$ ipython --no-banner

In [1]: import numpy as np

In [2]: np.set_printoptions(suppress=True, linewidth=160)

In [3]: rd = lambda a: np.round(a, 2) + 0

In [4]: Z = np.sign(np.array([[-2, -2, -3, -2], [3, 2, -3, 0], [-1, 0, 2, 0], [-2, -2, 1, 1]]))

In [5]: M2 = (np.tril(Z, -1) + np.eye(4)) @ (np.triu(Z, 1) + np.eye(4))

In [6]: w = np.array([1, -2, 3, -2])

In [7]: A = np.rint(M2 * w @ np.linalg.inv(M2)) + 0

In [8]: print(A)
[[-4.  6. -2.  3.]
 [-7.  4. -7.  3.]
 [ 7. -6.  5. -3.]
 [12. -6. 12. -5.]]

In [9]: M2 = A / np.linalg.norm(A, axis=1, keepdims=True)

In [10]: cov = M2 @ M2.T

In [11]: print((cov - 2 * np.eye(4)).round(6).argmax(axis=1))
[1 0 3 2]

In [12]: print(np.argwhere(np.triu(np.abs(cov) > 0.95, 1)))
[[1 2]
 [1 3]
 [2 3]]

In [13]: print(rd(cov))
[[ 1.    0.84 -0.94 -0.82]
 [ 0.84  1.   -0.97 -1.  ]
 [-0.94 -0.97  1.    0.96]
 [-0.82 -1.    0.96  1.  ]]

In [14]: print(rd(np.degrees(np.arccos(np.clip(cov[1, 0], -1, 1)))))
32.99

In [15]: rng = np.random.default_rng(604665)

In [16]: z = rng.permutation(4)

In [17]: print(z)
[3 1 0 2]

In [18]: M2 = A[z][:, z]

In [19]: print(np.trace(M2))
0.0

In [20]: print(np.allclose(M2, A))
False

In [21]: x = np.array([0, 0, 0, 2])

In [22]: a = np.maximum(A @ x, 0)

In [23]: print(a)
[6. 6. 0. 0.]

In [24]: print(np.maximum(A @ x, 0) - np.maximum(-A @ x, 0))
[  6.   6.  -6. -10.]

In [25]: print(rd(np.tanh(A @ x)))
[ 1.  1. -1. -1.]

In [26]: print(np.flatnonzero(a > 1e-9))
[0 1]

In [27]: print(A.T @ a)
[-66.  60. -54.  36.]

In [28]: print(np.maximum(A @ (3 * x), 0))
[18. 18.  0.  0.]

In [29]: w, V = np.linalg.eig(A)

In [30]: print(rd(A @ V[:, 0] - w[0] * V[:, 0]))
[0. 0. 0. 0.]

In [31]: print(rd(np.sort(np.linalg.eigvals(A @ A))))
[1.+0.j 4.+0.j 4.+0.j 9.+0.j]

In [32]: print(rd(np.sort(np.linalg.eigvals(A.T))))
[-2. -2.  1.  3.]

In [33]: print(rd(w))
[ 3.  1. -2. -2.]

In [34]: q, R = np.linalg.qr(A)

In [35]: print(rd(q @ R))
[[-4.  6. -2.  3.]
 [-7.  4. -7.  3.]
 [ 7. -6.  5. -3.]
 [12. -6. 12. -5.]]

In [36]: print(np.allclose(R.T @ R, A.T @ A))
True

In [37]: print(rd(np.abs(np.diag(R))))
[16.06  4.15  0.7   0.26]

In [38]: print(rd(R))
[[ 16.06 -10.33  14.69  -7.1 ]
 [  0.     4.15   2.37   1.12]
 [  0.     0.     0.7   -0.55]
 [  0.     0.     0.    -0.26]]

In [39]: print(rd(abs(R[0, 0])), rd(np.linalg.norm(A[:, 0])))
16.06 16.06

In [40]: data = np.loadtxt("layer8.csv", delimiter=",")

In [41]: print(data)
[[-5.  3.  1. -3.  1.  0. -1.  1.]
 [15.  0. -1.  2. -2.  3.  3. -2.]
 [-5.  0.  0.  3. -3.  2. -1. -1.]
 [-5.  0.  2. -3. -3. -2. -1.  3.]
 [-5. -2.  2. -1.  1.  0. -1. -1.]
 [ 0.  0.  3. -2.  2. -1.  0. -1.]]

In [42]: T = np.stack([data, -1 * data, data[::-1]])

In [43]: print(rd(np.linalg.norm(T, axis=(1, 2))))
[21.66 21.66 21.66]

In [44]: print(np.linalg.matrix_rank(T))
[6 6 6]

In [45]: print((T @ data.T).shape)
(3, 6, 6)

In [46]: print(T.sum(axis=0))
[[ 0.  0.  3. -2.  2. -1.  0. -1.]
 [-5. -2.  2. -1.  1.  0. -1. -1.]
 [-5.  0.  2. -3. -3. -2. -1.  3.]
 [-5.  0.  0.  3. -3.  2. -1. -1.]
 [15.  0. -1.  2. -2.  3.  3. -2.]
 [-5.  3.  1. -3.  1.  0. -1.  1.]]

In [47]: print(T.shape)
(3, 6, 8)

In [48]: print(np.linalg.matrix_rank(T.reshape(3, -1)))
2

In [49]: proj = np.triu(np.array([[7, -3, -9, -3], [3, 1, 5, -4], [-5, -4, 9, -6], [-2, -3, 9, 7]]), 1) + np.eye(4)

In [50]: M2 = proj @ A @ np.linalg.inv(proj)

In [51]: print(proj @ A - A @ proj)
[[ -78.   48. -126.   33.]
 [ -13.  -27. -106.  -42.]
 [ -72.   57.   21.   57.]
 [   0.   36.  138.   84.]]

In [52]: print(rd(np.poly(M2)))
[ 1.  0. -9. -4. 12.]

In [53]: print(rd(np.linalg.det(M2)))
12.0

In [54]: print(np.trace(M2), np.trace(A))
0.0 0.0

In [55]: print(M2)
[[ -82. -180.  100. -330.]
 [ -20.  -62.  100.  300.]
 [ -65. -165.  173.  210.]
 [  12.   30.  -30.  -29.]]

In [56]: def softmax(z):
    ...:     e = np.exp(z - z.max(axis=-1, keepdims=True))
    ...:     return e / e.sum(axis=-1, keepdims=True)
    ...: 

In [57]: print(rd(softmax(data[4] + -1)))
[0.   0.01 0.6  0.03 0.22 0.08 0.03 0.03]

In [58]: print(rd(softmax(data[4])))
[0.   0.01 0.6  0.03 0.22 0.08 0.03 0.03]

In [59]: scores = data @ data.T / np.sqrt(8)

In [60]: print(rd(softmax(scores + np.triu(np.full(scores.shape, -np.inf), 1))))
[[1.   0.   0.   0.   0.   0.  ]
 [0.   1.   0.   0.   0.   0.  ]
 [0.   0.   1.   0.   0.   0.  ]
 [0.   0.   0.   1.   0.   0.  ]
 [0.01 0.   0.   0.03 0.96 0.  ]
 [0.04 0.   0.   0.01 0.05 0.9 ]]

In [61]: print(rd(softmax(scores)))
[[0.97 0.   0.   0.03 0.   0.  ]
 [0.   1.   0.   0.   0.   0.  ]
 [0.   0.   1.   0.   0.   0.  ]
 [0.   0.   0.   1.   0.   0.  ]
 [0.01 0.   0.   0.03 0.96 0.  ]
 [0.04 0.   0.   0.01 0.05 0.9 ]]

In [62]: print(softmax(scores).round(6).argmax(axis=1))
[0 1 2 3 4 5]

In [63]: M2 = data / np.sqrt((data ** 2).mean(axis=1, keepdims=True))

In [64]: print(rd(M2[4]))
[-2.32 -0.93  0.93 -0.46  0.46  0.   -0.46 -0.46]

In [65]: Z = np.array([[0.8, -0.6, -0.1, 0.1, 0.7, 1.3, -0.2, -0.8, -1.2]])

In [66]: X = np.array([[4], [3], [0], [2], [2], [3], [2], [4], [0], [3], [3], [0], [1]]) @ Z + 0.1 * rng.normal(size=(13, 9))

In [67]: print(rd(X))
[[ 3.16 -2.44 -0.23  0.42  2.73  5.34 -0.77 -3.15 -4.84]
 [ 2.67 -1.83 -0.25  0.29  2.13  3.78 -0.5  -2.38 -3.73]
 [-0.06 -0.13 -0.07 -0.07 -0.13 -0.16 -0.07  0.01  0.  ]
 [ 1.69 -1.34 -0.14  0.19  1.39  2.75 -0.47 -1.55 -2.5 ]
 [ 1.47 -1.17 -0.15  0.05  1.43  2.61 -0.48 -1.49 -2.22]
 [ 2.43 -1.87 -0.21  0.44  2.1   3.88 -0.6  -2.37 -3.54]
 [ 1.57 -1.24 -0.25  0.18  1.42  2.67 -0.44 -1.43 -2.26]
 [ 3.21 -2.46 -0.27  0.31  2.84  5.12 -0.88 -3.14 -4.66]
 [-0.1   0.03 -0.05  0.12  0.   -0.06  0.04 -0.09  0.09]
 [ 2.39 -1.8  -0.26  0.44  2.21  4.04 -0.61 -2.24 -3.71]
 [ 2.61 -1.71 -0.25  0.34  2.09  3.89 -0.55 -2.29 -3.5 ]
 [-0.03  0.13  0.01 -0.01  0.07  0.   -0.11  0.    0.1 ]
 [ 0.81 -0.52 -0.25  0.05  0.68  1.32 -0.26 -0.89 -1.18]]

In [68]: Uu, sv, Vh = np.linalg.svd(X)

In [69]: print(np.argmax(sv[:-1] / (sv[1:] + 1e-6)) + 1)
1

In [70]: print(rd(sv))
[20.77  0.44  0.35  0.33  0.28  0.22  0.2   0.17  0.12]

In [71]: M2 = Uu[:, :1] @ np.diag(sv[:1]) @ Vh[:1]

In [72]: print(rd(np.abs(X - M2).max()))
0.19

In [73]: proj = X @ np.linalg.solve(X.T @ X, X.T)

In [74]: print(np.allclose(proj @ proj, proj))
True

In [75]: print(rd(np.trace(proj)))
9.0

In [76]: print(rd(np.diag(proj)))
[0.88 0.81 0.7  0.43 0.53 0.55 0.73 0.64 0.6  0.92 0.71 0.67 0.85]

In [77]: F = np.array([[7, 5, 1, 0], [4, 8, 3, 7], [7, 9, 2, 7]])

In [78]: print(F)
[[7 5 1 0]
 [4 8 3 7]
 [7 9 2 7]]

In [79]: f, v = F[0], F[1]

In [80]: print(f @ f)
75

In [81]: p = (f @ v) / (f @ f) * f

In [82]: print(rd(v - p))
[-2.63  3.27  2.05  7.  ]

In [83]: print(rd(p))
[6.63 4.73 0.95 0.  ]

In [84]: W0 = np.array([[0, 3, -2, -2, -7, 9],
    ...:     [-8, 1, -6, 0, -5, 2],
    ...:     [-8, -6, 0, 3, 2, -3],
    ...:     [9, -2, -7, -5, -5, 9],
    ...:     [-6, -9, 9, 9, 8, -9],
    ...:     [8, -6, 2, 3, -4, 6],
    ...:     [5, -4, -9, 6, -2, -9]])

In [85]: W0[-1] = W0[0] + -2 * W0[1]

In [86]: print(W0)
[[ 0  3 -2 -2 -7  9]
 [-8  1 -6  0 -5  2]
 [-8 -6  0  3  2 -3]
 [ 9 -2 -7 -5 -5  9]
 [-6 -9  9  9  8 -9]
 [ 8 -6  2  3 -4  6]
 [16  1 10 -2  3  5]]

In [87]: M2 = np.array([[3, 1], [1, 0], [1, 3], [0, 1], [0, 0], [1, 3]])

In [88]: print(np.linalg.matrix_rank(W0 @ M2))
2

In [89]: print(W0 @ M2)
[[ 10  19]
 [-27 -20]
 [-33 -14]
 [ 27  10]
 [-27   3]
 [ 26  35]
 [ 64  59]]

In [90]: E = np.load("sample15.npy")

In [91]: print(E)
[[ 8 -2 -2 -4 -9  3 -6]
 [-6  5  6 -6  4  1 -9]
 [ 3 -5  3  5 -2  9  4]
 [-9  9  6 -9  9 -9  2]
 [ 0 -6 -4  0  5 -2 -8]
 [ 4 -7 -9  5  2  7  2]
 [-7  0 -9 -2  2  1  1]]

In [92]: q, R = np.linalg.qr(E)

In [93]: print(q.shape, R.shape)
(7, 7) (7, 7)

In [94]: print(rd(q))
[[-0.5  -0.32  0.3  -0.68 -0.23 -0.14  0.16]
 [ 0.38 -0.1  -0.3  -0.34 -0.14 -0.54 -0.58]
 [-0.19  0.29 -0.63  0.02 -0.33 -0.32  0.52]
 [ 0.56 -0.29 -0.03 -0.29  0.44 -0.07  0.57]
 [ 0.    0.58 -0.21 -0.58  0.24  0.46 -0.13]
 [-0.25  0.42  0.3   0.06  0.55 -0.6   0.01]
 [ 0.44  0.45  0.54 -0.07 -0.52 -0.09  0.18]]

In [95]: print(rd(q @ R))
[[ 8. -2. -2. -4. -9.  3. -6.]
 [-6.  5.  6. -6.  4.  1. -9.]
 [ 3. -5.  3.  5. -2.  9.  4.]
 [-9.  9.  6. -9.  9. -9.  2.]
 [ 0. -6. -4.  0.  5. -2. -8.]
 [ 4. -7. -9.  5.  2.  7.  2.]
 [-7.  0. -9. -2.  2.  1.  1.]]

In [96]: print(np.allclose(R.T @ R, E.T @ E))
True

In [97]: print(rd(q.T @ q))
[[1. 0. 0. 0. 0. 0. 0.]
 [0. 1. 0. 0. 0. 0. 0.]
 [0. 0. 1. 0. 0. 0. 0.]
 [0. 0. 0. 1. 0. 0. 0.]
 [0. 0. 0. 0. 1. 0. 0.]
 [0. 0. 0. 0. 0. 1. 0.]
 [0. 0. 0. 0. 0. 0. 1.]]

In [98]: print(rd(softmax(E).sum(axis=1)))
[1. 1. 1. 1. 1. 1. 1.]

In [99]: scores = E @ E.T / np.sqrt(7)

In [100]: print(softmax(scores)[3] @ E)
[-9.  9.  6. -9.  9. -9.  2.]

In [101]: print(rd(softmax(scores + np.triu(np.full(scores.shape, -np.inf), 1))))
[[1. 0. 0. 0. 0. 0. 0.]
 [0. 1. 0. 0. 0. 0. 0.]
 [0. 0. 1. 0. 0. 0. 0.]
 [0. 0. 0. 1. 0. 0. 0.]
 [0. 0. 0. 0. 1. 0. 0.]
 [0. 0. 0. 0. 0. 1. 0.]
 [0. 0. 0. 0. 0. 0. 1.]]

In [102]: cov = E.T @ E

In [103]: print(np.allclose(cov, cov.T))
True

In [104]: print((E @ E.T).shape)
(7, 7)

In [105]: M = np.array([[0, -3, 1, -1, -1, 0],
     ...:     [0, -1, 2, -2, -3, -2],
     ...:     [2, 2, -1, -3, 2, 2],
     ...:     [-1, 2, 1, 3, -2, -3],
     ...:     [-2, -2, -3, 0, 3, 0],
     ...:     [-2, -2, -3, 0, 3, 0],
     ...:     [-2, -3, 2, 2, -3, -1],
     ...:     [3, 1, -2, -1, 3, 3],
     ...:     [3, -3, 0, 2, -3, 1],
     ...:     [2, -3, 3, -3, 0, 1]])

In [106]: print(M)
[[ 0 -3  1 -1 -1  0]
 [ 0 -1  2 -2 -3 -2]
 [ 2  2 -1 -3  2  2]
 [-1  2  1  3 -2 -3]
 [-2 -2 -3  0  3  0]
 [-2 -2 -3  0  3  0]
 [-2 -3  2  2 -3 -1]
 [ 3  1 -2 -1  3  3]
 [ 3 -3  0  2 -3  1]
 [ 2 -3  3 -3  0  1]]

In [107]: # rows 4 and 5 are equal

In [108]: M2 = M / np.sqrt((M ** 2).mean(axis=1, keepdims=True))

In [109]: print(rd(M2[1]))
[ 0.   -0.52  1.04 -1.04 -1.57 -1.04]

In [110]: print(np.linalg.matrix_rank(M2) == np.linalg.matrix_rank(M))
True

In [111]: print(np.linalg.matrix_rank(M - M.mean(axis=1, keepdims=True)))
5

In [112]: f = np.array([-2, -3, 3, 3, -1, 0, 1])

In [113]: M2 = E + np.outer(f, np.eye(7)[1])

In [114]: print(M2)
[[ 8. -4. -2. -4. -9.  3. -6.]
 [-6.  2.  6. -6.  4.  1. -9.]
 [ 3. -2.  3.  5. -2.  9.  4.]
 [-9. 12.  6. -9.  9. -9.  2.]
 [ 0. -7. -4.  0.  5. -2. -8.]
 [ 4. -7. -9.  5.  2.  7.  2.]
 [-7.  1. -9. -2.  2.  1.  1.]]

In [115]: print(np.linalg.matrix_rank(np.linalg.inv(M2) - np.linalg.inv(E), tol=1e-8))
1

In [116]: Uu, sv, Vh = np.linalg.svd(M, full_matrices=False)

In [117]: print(np.allclose(Uu * sv @ Vh, M))
True

In [118]: print(rd(sv))
[10.81  8.19  7.04  5.25  2.21  1.48]

In [119]: print(Uu.shape, sv.shape, Vh.shape)
(10, 6) (6,) (6, 6)

In [120]: print(rd(Uu.T @ M @ Vh.T))
[[10.81  0.    0.    0.    0.    0.  ]
 [ 0.    8.19  0.    0.    0.    0.  ]
 [ 0.    0.    7.04  0.    0.    0.  ]
 [ 0.    0.    0.    5.25  0.    0.  ]
 [ 0.    0.    0.    0.    2.21  0.  ]
 [ 0.    0.    0.    0.    0.    1.48]]

In [121]: print((sv > 1e-8).sum())
6

In [122]: T = np.stack([M, -3 * M, M[::-1]])

In [123]: print(rd(np.linalg.norm(T, axis=(1, 2))))
[16.37 49.11 16.37]

In [124]: print(T.shape)
(3, 10, 6)

In [125]: Z = np.array([[0, 3, 2, 3, 3, 2],
     ...:     [1, 1, 1, 1, 1, 3],
     ...:     [3, 1, 1, 0, 1, 1],
     ...:     [2, 3, 1, 1, 3, 1],
     ...:     [0, 1, 1, 1, 1, 2],
     ...:     [0, 2, 1, 0, 2, 0]])

In [126]: arr = (rng.random((34, 6)) < 0.25) @ Z

In [127]: print(arr)
[[2 6 3 2 6 3]
 [0 1 1 1 1 2]
 [1 4 3 4 4 5]
 [0 2 1 0 2 0]
 [0 0 0 0 0 0]
 [5 4 2 1 4 2]
 [0 2 1 0 2 0]
 [0 2 1 0 2 0]
 [0 2 1 0 2 0]
 [2 3 1 1 3 1]
 [0 3 2 1 3 2]
 [0 0 0 0 0 0]
 [0 5 3 3 5 2]
 [3 1 1 0 1 1]
 [3 7 5 4 7 5]
 [2 4 2 2 4 3]
 [0 0 0 0 0 0]
 [1 3 2 1 3 3]
 [0 1 1 1 1 2]
 [0 0 0 0 0 0]
 [1 3 2 1 3 3]
 [3 4 3 3 4 3]
 [3 1 1 0 1 1]
 [3 6 4 3 6 3]
 [2 3 1 1 3 1]
 [3 4 3 1 4 3]
 [0 5 3 3 5 2]
 [0 0 0 0 0 0]
 [2 3 1 1 3 1]
 [2 3 1 1 3 1]
 [2 3 1 1 3 1]
 [4 6 5 5 6 8]
 [3 2 2 1 2 3]
 [3 2 2 1 2 3]]

In [128]: # looks like rank 5

In [129]: Z = arr[[5, 23]].astype(float)

In [130]: for _ in range(3):
     ...:     z = np.linalg.norm(arr[:, None] - Z, axis=-1).argmin(axis=1)
     ...:     Z = np.array([arr[z == j].mean(axis=0) for j in range(2)])
     ...: 

In [131]: print(z)
[1 0 1 0 0 1 0 0 0 0 0 0 1 0 1 1 0 0 0 0 0 1 0 1 0 1 1 0 0 0 0 1 0 0]

In [132]: print(rd(Z[1] - Z[0]))
[1.32 3.26 2.27 2.3  3.26 2.46]

In [133]: dist = np.linalg.norm(arr[:, None] - arr[None], axis=-1)

In [134]: print(np.linalg.matrix_rank(dist ** 2))
7

In [135]: print(np.unravel_index(dist.round(6).argmax(), dist.shape))
(np.int64(4), np.int64(31))

In [136]: print(dist[10].round(6).argsort(kind="stable")[:4])
[10 17 20  9]

In [137]: print(rd(dist[10]))
[5.   3.   4.69 2.83 5.2  5.2  2.83 2.83 2.83 2.45 0.   5.2  3.61 4.47 8.25 2.83 5.2  1.41 3.   5.2  1.41 4.12 4.47 6.   2.45 3.61 3.61 5.2  2.45 2.45 2.45
 9.75 3.46 3.46]

In [138]: print(np.flatnonzero(dist[10] < dist.mean() / 2))
[10 17 20]

In [139]: print((dist + 1e9 * np.eye(34)).round(6).argmin(axis=1))
[23 18 21  6 11 25  3  3  3 24 17  4 26 22 23 21  4 20  1  4 17 15 13  0  9 15 12  4  9  9  9 14 33 32]

In [140]: print(rd(dist[:5, :5]))
[[0.   7.75 4.12 7.28 9.9 ]
 [7.75 0.   6.4  2.65 2.83]
 [4.12 6.4  0.   7.35 9.11]
 [7.28 2.65 7.35 0.   3.  ]
 [9.9  2.83 9.11 3.   0.  ]]
